% ipython --no-banner

In [1]: import numpy as np

In [2]: np.set_printoptions(suppress=True, linewidth=100)

In [3]: W0 = 5 * np.eye(3) + np.ones((3, 3))

In [4]: print(W0)
[[6. 1. 1.]
 [1. 6. 1.]
 [1. 1. 6.]]

In [5]: L = np.linalg.cholesky(W0)

In [6]: print(round(np.prod(np.diag(L)) ** 2, 2), np.round(np.linalg.det(W0), 2))
200.0 200.0

In [7]: print(L.round(2))
[[2.45 0.   0.  ]
 [0.41 2.42 0.  ]
 [0.41 0.35 2.39]]

In [8]: print(np.round(np.diag(L) ** 2, 2))
[6.   5.83 5.71]

In [9]: x = np.ones(3)

In [10]: for _ in range(3):
    ...:     x = W0 @ x
    ...:     x /= np.linalg.norm(x)
    ...:     print(round(x @ W0 @ x, 2))
    ...: 
8.0
8.0
8.0

In [11]: print(x.round(2))
[0.58 0.58 0.58]

In [12]: A = np.loadtxt("w.csv", delimiter=",")

In [13]: print(A)
[[-2. -1.  0.]
 [ 1.  2.  3.]
 [ 4.  5.  6.]]

In [14]: # rows and columns are dependent

In [15]: u = np.array([5, 0, -2])

In [16]: print(np.convolve(A[2], u))
[ 20.  25.  22. -10. -12.]

In [17]: rng = np.random.default_rng(291132)

In [18]: Y = A + rng.integers(-2, 3, (3, 2)) @ rng.integers(-2, 3, (2, 3))

In [19]: print(Y)
[[ 2. -1.  3.]
 [-1.  3.  2.]
 [ 0. -1.  0.]]

In [20]: print(np.round(np.linalg.svd(Y - A, compute_uv=False), 2) + 0)
[10.21  3.84  0.  ]

In [21]: print(np.abs(Y - A).sum(axis=1))
[ 7.  4. 16.]

In [22]: print(np.linalg.matrix_rank(Y - A, tol=1e-8))
2

In [23]: print(Y - A)
[[ 4.  0.  3.]
 [-2.  1. -1.]
 [-4. -6. -6.]]

In [24]: Y = np.array([[1, 2, 0], [-2, 1, -1], [0, 2, -1]])

In [25]: M = np.tril(Y)

In [26]: print(M)
[[ 1  0  0]
 [-2  1  0]
 [ 0  2 -1]]

In [27]: Y = np.array([[0, 1, -1], [0, -1, 0]])

In [28]: C = np.kron(Y, M)

In [29]: print(C.shape)
(6, 9)
